$ ipython --no-banner

In [1]: import numpy as np

In [2]: from numpy import linalg as LA

In [3]: np.set_printoptions(suppress=True, linewidth=140)

In [4]: def tidy(a):
   ...:     return np.round(a, 3) + 0
   ...: 

In [5]: rng = np.random.default_rng(825)

In [6]: arr = np.eye(4, dtype=int)[rng.permutation(4)]

In [7]: print(arr)
[[1 0 0 0]
 [0 0 0 1]
 [0 0 1 0]
 [0 1 0 0]]

In [8]: G = arr.T @ arr

In [9]: print(LA.matrix_rank(G))
4

In [10]: print(G)
[[1 0 0 0]
 [0 1 0 0]
 [0 0 1 0]
 [0 0 0 1]]

In [11]: print((arr @ arr.T).shape)
(4, 4)

In [12]: print(tidy(LA.svd(arr, compute_uv=False) ** 2))
[1. 1. 1. 1.]

In [13]: print(tidy(LA.eigvalsh(G)[::-1]))
[1. 1. 1. 1.]

In [14]: B = np.array([[0, 1], [1, -2]])

In [15]: cent = np.kron(B, arr)

In [16]: print(LA.matrix_rank(cent))
8

In [17]: print(tidy(LA.norm(cent, 2)), tidy(LA.norm(B, 2) * LA.norm(arr, 2)))
2.414 2.414

In [18]: print(tidy(LA.eigvalsh(arr).min()))
-1.0

In [19]: print([round(float(LA.det(arr[:i, :i])), 2) + 0 for i in range(1, 5)])
[1.0, 0.0, 0.0, -1.0]

In [20]: evals, evecs = LA.eigh(arr)

In [21]: vec = np.array([4, -2, -4, 5])

In [22]: print(vec @ arr @ vec)
12

In [23]: print(np.abs(arr).sum(axis=1).max(), np.abs(evals).max())
1 1.0

In [24]: print(tidy(evecs * np.maximum(evals, 0) @ evecs.T))
[[1.  0.  0.  0. ]
 [0.  0.5 0.  0.5]
 [0.  0.  1.  0. ]
 [0.  0.5 0.  0.5]]

In [25]: vec = np.array([2, 0, 0, 2])

In [26]: target = arr @ vec

In [27]: print(target)
[2 2 0 0]

In [28]: print(tidy(LA.solve(arr, target + arr[:, 0])))
[3. 0. 0. 2.]

In [29]: print(tidy(LA.solve(arr, arr[:, 1])))
[0. 1. 0. 0.]

In [30]: LA.solve(arr, target[:-1])
ValueError: solve1: Input operand 1 has a mismatch in its core dimension 0, with gufunc signature (m,m),(m)->(m) (size 3 is different from 4)


In [31]: print(tidy(LA.solve(arr, 5 * target)))
[10.  0.  0. 10.]
